$ python -q
>>> import numpy as np
>>> from numpy import linalg as LA
>>> np.set_printoptions(suppress=True, linewidth=120)
>>> data = np.loadtxt("a.csv", delimiter=",")
>>> data
array([[ 1.16 ,  2.144,  1.807, -1.916,  0.413],
       [ 1.501,  3.051,  3.188, -3.202,  1.402],
       [-0.996, -1.592, -1.237,  1.718, -0.615],
       [-0.99 , -0.869, -0.445,  0.42 , -0.178],
       [-1.607, -2.784, -2.684,  2.671, -2.293],
       [-0.829, -1.648, -1.447,  1.189, -0.663],
       [ 0.856,  0.61 ,  1.356, -1.388,  1.392],
       [-1.244, -1.029, -1.102,  1.768, -0.366],
       [-0.309, -0.85 , -1.248,  0.675, -0.65 ],
       [-1.8  , -3.073, -3.164,  3.404, -1.64 ],
       [-0.494, -1.429, -1.829,  1.327, -0.646],
       [-0.041,  1.198,  0.942, -0.757,  0.105],
       [ 1.327,  3.569,  2.903, -2.438,  1.23 ],
       [-0.212, -0.563, -0.518,  0.754, -0.467],
       [ 1.341,  2.485,  2.242, -2.626,  1.493],
       [ 0.169,  0.837,  0.936, -0.99 ,  0.909],
       [-0.043, -1.669, -1.412,  1.01 , -0.433],
       [-0.519, -0.179, -0.994,  0.406, -0.057],
       [ 0.369,  0.345,  0.432, -0.093, -0.498],
       [-0.488, -0.67 , -0.424,  0.723, -0.043],
       [-0.551, -1.638, -1.798,  1.561, -1.265],
       [ 0.767,  0.461,  0.196, -0.214,  0.798],
       [ 1.655,  3.41 ,  3.17 , -3.029,  1.785],
       [-0.645, -2.417, -2.216,  2.465, -1.059],
       [ 0.265,  0.395,  0.273, -0.267,  0.076],
       [ 0.076,  0.099,  0.632,  0.062, -0.556],
       [-0.133, -0.701, -0.446,  0.782,  0.263]])
>>> A2 = np.c_[data[:, :2] @ np.array([[8, 0], [4, 8]]), np.array([4, 4, 3, 5, 5, 5, 5, 4, -3, -1, -1, 4, -5, 3, -1, 5, -2, -1, 2, 2, 4, 3, 1, -3, -5, -1, -2])]
>>> A2.round(3)
array([[ 17.856,  17.152,   4.   ],
       [ 24.212,  24.408,   4.   ],
       [-14.336, -12.736,   3.   ],
       [-11.396,  -6.952,   5.   ],
       [-23.992, -22.272,   5.   ],
       [-13.224, -13.184,   5.   ],
       [  9.288,   4.88 ,   5.   ],
       [-14.068,  -8.232,   4.   ],
       [ -5.872,  -6.8  ,  -3.   ],
       [-26.692, -24.584,  -1.   ],
       [ -9.668, -11.432,  -1.   ],
       [  4.464,   9.584,   4.   ],
       [ 24.892,  28.552,  -5.   ],
       [ -3.948,  -4.504,   3.   ],
       [ 20.668,  19.88 ,  -1.   ],
       [  4.7  ,   6.696,   5.   ],
       [ -7.02 , -13.352,  -2.   ],
       [ -4.868,  -1.432,  -1.   ],
       [  4.332,   2.76 ,   2.   ],
       [ -6.584,  -5.36 ,   2.   ],
       [-10.96 , -13.104,   4.   ],
       [  7.98 ,   3.688,   3.   ],
       [ 26.88 ,  27.28 ,   1.   ],
       [-14.828, -19.336,  -3.   ],
       [  3.7  ,   3.16 ,  -5.   ],
       [  1.004,   0.792,  -1.   ],
       [ -3.868,  -5.608,  -2.   ]])
>>> np.round(LA.lstsq(data, A2[:, 0])[0], 3) + 0
array([8., 4., 0., 0., 0.])
>>> LA.matrix_rank(np.c_[data, A2])
np.int64(6)
